>>> import numpy as np
>>> import numpy.linalg as la
>>> np.set_printoptions(precision=3, suppress=True, linewidth=120, legacy="1.25")
>>> rd = lambda a: np.round(a, 3) + 0
>>> W2 = 5 * np.array([[0.9, -0.9, 1.5, -1.7, 0.5, 0.7, 1.2],
...     [-1.2, 0.0, -0.2, 1.5, 0.0, 0.2, 1.3],
...     [1.1, 0.2, -2.9, 0.2, -0.1, 0.3, 1.0]])
>>> rng = np.random.default_rng(91)
>>> idx = rng.integers(0, 3, 27)
>>> J = W2[idx] + rng.normal(size=(27, 7))
>>> rd(J)
array([[  4.666,   1.598, -13.628,   2.848,   0.013,   1.352,   5.676],
       [  4.573,  -3.964,   8.526,  -8.249,   2.504,   3.981,   6.43 ],
       [ -6.46 ,  -0.754,   0.29 ,   8.315,   0.546,   1.597,   8.028],
       [  5.986,   0.753, -13.453,   1.744,   0.938,   2.988,   4.839],
       [  3.864,  -5.804,   8.578, -10.49 ,   4.043,   1.782,   6.065],
       [  5.882,   2.699, -13.858,  -0.256,   0.136,  -0.367,   4.752],
       [  4.698,   0.556, -15.701,   2.303,  -0.489,   0.432,   3.724],
       [  5.12 ,  -3.403,   7.231,  -8.58 ,   2.303,   4.217,   6.877],
       [ -4.754,   0.657,  -0.712,   6.131,   1.619,   0.26 ,   7.416],
       [  3.941,   0.743, -14.711,   1.112,  -0.576,   0.596,   4.782],
       [  6.195,  -5.109,   7.262,  -8.928,   3.568,   4.012,   5.233],
       [  5.915,   1.957, -14.42 ,   2.816,  -0.399,   2.813,   5.033],
       [  6.485,   0.396, -15.312,   1.997,  -0.603,   0.583,   6.049],
       [  4.753,  -3.996,   5.961,  -9.139,   1.956,   4.738,   7.075],
       [  5.066,  -0.903, -14.644,   1.934,  -1.606,   1.125,   4.432],
       [  6.178,   0.746, -15.849,   2.414,   0.244,   3.659,   5.481],
       [ -5.886,  -0.604,   1.118,  10.057,  -2.171,  -0.099,   5.191],
       [ -6.95 ,   0.647,  -1.567,   8.158,  -0.194,   1.958,   8.02 ],
       [  5.183,  -4.862,   8.587,  -8.683,   2.392,   4.675,   6.389],
       [ -6.33 ,   1.58 ,  -0.695,   8.252,  -0.691,   2.188,   5.853],
       [  3.845,  -4.222,   8.827,  -8.256,   4.208,   3.213,   5.422],
       [  3.247,  -5.428,   8.111,  -9.5  ,   3.244,   2.785,   7.482],
       [ -7.27 ,  -0.206,  -1.788,   6.34 ,  -0.454,   1.216,   7.712],
       [  4.274,   2.298, -15.654,   1.754,  -1.041,   0.207,   4.732],
       [ -5.348,  -0.201,  -0.264,   9.498,  -0.709,   1.691,   7.55 ],
       [  4.989,   0.371, -15.204,   0.24 ,  -0.667,   3.452,   5.555],
       [  5.249,  -7.014,   7.022,  -8.617,   4.593,   2.887,   5.6  ]])
>>> Xs = J - J.mean(axis=0)
>>> V = la.svd(Xs)[2][:3]
>>> M2 = Xs - Xs @ V.T @ V
>>> rd((Xs @ V.T).std(axis=0))
array([11.192,  7.285,  1.205])
>>> rd(M2.std(axis=0))
array([0.609, 0.918, 0.346, 0.561, 0.782, 0.359, 0.778])
>>> rd(la.norm(M2) / la.norm(Xs))
0.128
>>> rd(np.cov(Xs @ V.T, rowvar=False))
array([[130.087,   0.   ,   0.   ],
       [  0.   ,  55.106,   0.   ],
       [  0.   ,   0.   ,   1.507]])
>>> vec = np.array([3, 3, -4, 2, -5, -2, 0])
>>> y = J @ vec
>>> rd(la.pinv(J) @ J)
array([[1., 0., 0., 0., 0., 0., 0.],
       [0., 1., 0., 0., 0., 0., 0.],
       [0., 0., 1., 0., 0., 0., 0.],
       [0., 0., 0., 1., 0., 0., 0.],
       [0., 0., 0., 0., 1., 0., 0.],
       [0., 0., 0., 0., 0., 1., 0.],
       [0., 0., 0., 0., 0., 0., 1.]])
>>> try:
...     la.solve(J, y)
... except la.LinAlgError as e:
...     print(repr(e))
... 
LinAlgError('Last 2 dimensions of the array must be square')
>>> y = y + 0.05 * rng.normal(size=27)
>>> rd(y)
array([ 76.305, -69.226, -12.13 ,  66.959, -84.896,  80.786,  84.762, -60.958,  -5.837,  76.809, -69.525,  83.311,
        87.819, -59.077,  80.65 ,  80.484,   7.206,   0.727, -72.194,   4.12 , -80.372, -79.824,  -2.805,  90.602,
         3.527,  73.847, -79.338])
>>> c, *_ = la.lstsq(J, y)
>>> [round(float(la.norm(la.solve(J.T @ J + lam * np.eye(7), J.T @ y))), 2) for lam in (0, 1, 10, 100)]
[8.18, 7.96, 6.94, 5.95]
>>> M2 = np.c_[J[:, :6] @ np.array([[-2, -2, 1, -2, 1, -2],
...     [-2, 2, -1, -2, 1, -1],
...     [-2, -1, -1, 1, -2, 0],
...     [2, 2, 0, 1, 2, -1],
...     [-1, 0, 1, 2, -1, 2],
...     [-1, 1, 1, -1, 1, 1]]), np.array([2, 0, -1, 0, 2, 0, -1, -1, 0, -1, 1, 0, 0, -1, -2, 2, 2, 2, 0, 1, 0, -2, -2, 2, -1, 2, -2])]
>>> rd(M2)
array([[ 19.058,  14.541,  18.061, -24.635,  40.556, -12.401,   2.   ],
       [-41.254, -38.117,   6.496,   0.087, -31.465,  12.056,   0.   ],
       [ 28.335,  29.348,  -3.853,  22.528,   9.887,   8.048,  -1.   ],
       [ 12.99 ,   9.462,  22.613, -26.3  ,  39.183,  -9.605,   0.   ],
       [-40.082, -47.112,   6.914,   8.273, -42.339,  18.435,   2.   ],
       [ 10.274,   6.613,  16.81 , -30.636,  35.282, -14.303,   0.   ],
       [ 25.557,  12.455,  19.785, -25.316,  42.182, -12.801,  -1.   ],
       [-41.575, -37.222,   7.813,  -4.393, -27.991,  10.566,  -1.   ],
       [ 20.001,  24.059,  -2.821,  16.592,   8.231,   6.218,   0.   ],
       [ 22.258,  11.136,  17.928, -24.716,  37.503, -10.294,  -1.   ],
       [-42.131, -43.715,  11.623,  -0.712, -30.851,  12.796,   1.   ],
       [ 16.315,  14.948,  20.793, -30.96 ,  45.557, -14.589,   0.   ],
       [ 20.873,   7.711,  21.381, -28.867,  42.685, -15.986,   0.   ],
       [-38.405, -36.998,   9.481,  -5.518, -26.661,  12.279,  -1.   ],
       [ 25.313,   7.699,  20.132, -25.372,  40.05 , -13.25 ,  -2.   ],
       [ 18.776,  13.473,  25.183, -30.455,  46.866, -11.371,   2.   ],
       [ 33.128,  29.461,  -8.67 ,  19.914,  13.46 ,  -2.121,   2.   ],
       [ 30.292,  35.036,  -4.266,  16.849,  15.3  ,   6.664,   2.   ],
       [-42.25 , -41.367,   8.525,  -0.63 , -31.936,  12.638,   0.   ],
       [ 25.896,  35.206,  -5.718,  13.487,  16.022,   3.635,   1.   ],
       [-40.832, -38.261,   6.661,   6.528, -35.539,  16.418,   0.   ],
       [-36.889, -41.677,   6.593,   6.677, -37.863,  17.707,  -2.   ],
       [ 30.447,  29.812,  -4.513,  17.381,  10.451,   8.714,  -2.   ],
       [ 22.505,  15.416,  16.795, -29.333,  42.634, -14.474,   2.   ],
       [ 29.639,  31.246,  -3.901,  17.221,  16.377,   1.671,  -1.   ],
       [ 17.384,   9.901,  22.607, -30.469,  40.366,  -8.469,   2.   ],
       [-35.228, -45.896,  12.721,   8.234, -34.749,  17.205,  -2.   ]])
>>> rd(la.norm(M2 - J @ la.lstsq(J, M2)[0], axis=0))
array([0.   , 0.   , 0.   , 0.   , 0.   , 0.   , 6.633])
>>> rd(la.norm(la.qr(J)[0].T @ M2, axis=0) ** 2 / ((M2 ** 2).sum(axis=0) + 1e-12))
array([1.   , 1.   , 1.   , 1.   , 1.   , 1.   , 0.154])
>>> la.matrix_rank(M2)
7
>>> def softmax(z):
...     e = np.exp(z - z.max(axis=-1, keepdims=True))
...     return e / e.sum(axis=-1, keepdims=True)
... 
>>> rd(softmax(M2[2]))
array([0.266, 0.733, 0.   , 0.001, 0.   , 0.   , 0.   ])
>>> scores = M2 @ M2.T / np.sqrt(7)
>>> rd(softmax(scores)[2] @ M2)
array([30.292, 35.036, -4.266, 16.849, 15.3  ,  6.664,  2.   ])
>>> softmax(scores).round(6).argmax(axis=1)
array([15,  4, 17, 15,  4, 15, 15,  4, 17, 15,  4, 15, 15,  4, 15, 15, 16, 17,  4, 17,  4,  4, 17, 15, 17, 15,  4])
